>>> import numpy as np
>>> import numpy.linalg as la
>>> np.set_printoptions(suppress=True, linewidth=160)
>>> rng = np.random.default_rng(47)
>>> ang = rng.uniform(0, 2 * np.pi, 42)
>>> O, _ = la.qr(np.array([[-0.1, -0.1],
...     [-0.6, -0.1],
...     [-0.5, 0.0],
...     [2.5, -0.6],
...     [0.4, 0.6],
...     [-0.1, -0.7]]))
>>> W0 = 3 * np.c_[np.cos(ang), np.sin(ang)] @ O.T
>>> print(W0.round(3))
[[ 0.344  0.606  0.261  0.445 -1.962  2.097]
 [ 0.336  0.556  0.22   0.657 -1.93   2.091]
 [ 0.037  0.538  0.501 -2.888 -0.02  -0.344]
 [-0.296 -0.886 -0.591  1.888  1.537 -1.36 ]
 [-0.041 -0.546 -0.505  2.888  0.041  0.322]
 [-0.257 -0.224  0.033 -1.75   1.558 -1.842]
 [-0.357 -0.752 -0.395  0.305  1.986 -2.028]
 [ 0.193  0.021 -0.173  2.232 -1.23   1.561]
 [ 0.141  0.723  0.583 -2.768 -0.611  0.285]
 [-0.355 -0.808 -0.453  0.682  1.947 -1.939]
 [ 0.339  0.57   0.231  0.6   -1.94   2.094]
 [ 0.297  0.37   0.073  1.324 -1.75   1.988]
 [ 0.219  0.83   0.611 -2.47  -1.071  0.802]
 [ 0.256  0.219 -0.037  1.764 -1.55   1.836]
 [ 0.304  0.887  0.583 -1.788 -1.592  1.43 ]
 [-0.034  0.389  0.423 -2.824  0.372 -0.744]
 [-0.273 -0.28  -0.007 -1.596  1.636 -1.904]
 [ 0.356  0.708  0.352 -0.05  -1.993  2.067]
 [ 0.103 -0.225 -0.328  2.651 -0.75   1.115]
 [-0.357 -0.772 -0.414  0.426  1.978 -2.003]
 [ 0.303  0.887  0.584 -1.798 -1.587  1.424]
 [-0.233 -0.844 -0.611  2.395  1.151 -0.894]
 [ 0.214  0.824  0.61  -2.496 -1.041  0.768]
 [-0.306 -0.887 -0.581  1.766  1.604 -1.445]
 [ 0.335  0.548  0.213  0.691 -1.924  2.089]
 [-0.012 -0.488 -0.476  2.878 -0.117  0.485]
 [ 0.008 -0.445 -0.453  2.86  -0.231  0.601]
 [ 0.354  0.686  0.332  0.064 -1.991  2.079]
 [ 0.35   0.648  0.298  0.252 -1.981  2.093]
 [ 0.357  0.762  0.405 -0.364 -1.983  2.016]
 [ 0.21   0.82   0.609 -2.515 -1.018  0.741]
 [-0.299 -0.38  -0.081 -1.294  1.761 -1.996]
 [-0.053  0.345  0.398 -2.788  0.477 -0.849]
 [ 0.103 -0.226 -0.328  2.652 -0.748  1.113]
 [-0.101 -0.658 -0.557  2.845  0.385 -0.041]
 [ 0.206  0.057 -0.149  2.155 -1.293  1.618]
 [ 0.351  0.831  0.48  -0.868 -1.914  1.881]
 [ 0.009  0.482  0.473 -2.876  0.134 -0.503]
 [ 0.34   0.863  0.523 -1.206 -1.83   1.751]
 [ 0.18  -0.019 -0.199  2.312 -1.158  1.497]
 [ 0.015 -0.43  -0.445  2.852 -0.269  0.641]
 [-0.039 -0.543 -0.504  2.888  0.035  0.328]]
>>> # rows and columns are dependent
>>> D = la.norm(W0[:, None] - W0[None], axis=-1)
>>> print(D.mean(axis=1).argmax())
31
>>> print(np.unravel_index(D.round(6).argmax(), D.shape))
(np.int64(5), np.int64(13))
>>> print(np.flatnonzero(D[41] < D.mean() / 2))
[ 4 18 21 25 26 33 34 40 41]
>>> print(D[41].round(6).argsort(kind="stable")[:4])
[41  4 25 26]
>>> print(np.round(la.norm(W0, axis=1), 3))
[3. 3. 3. 3. 3. 3. 3. 3. 3. 3. 3. 3. 3. 3. 3. 3. 3. 3. 3. 3. 3. 3. 3. 3. 3. 3. 3. 3. 3. 3. 3. 3. 3. 3. 3. 3. 3. 3. 3. 3. 3. 3.]
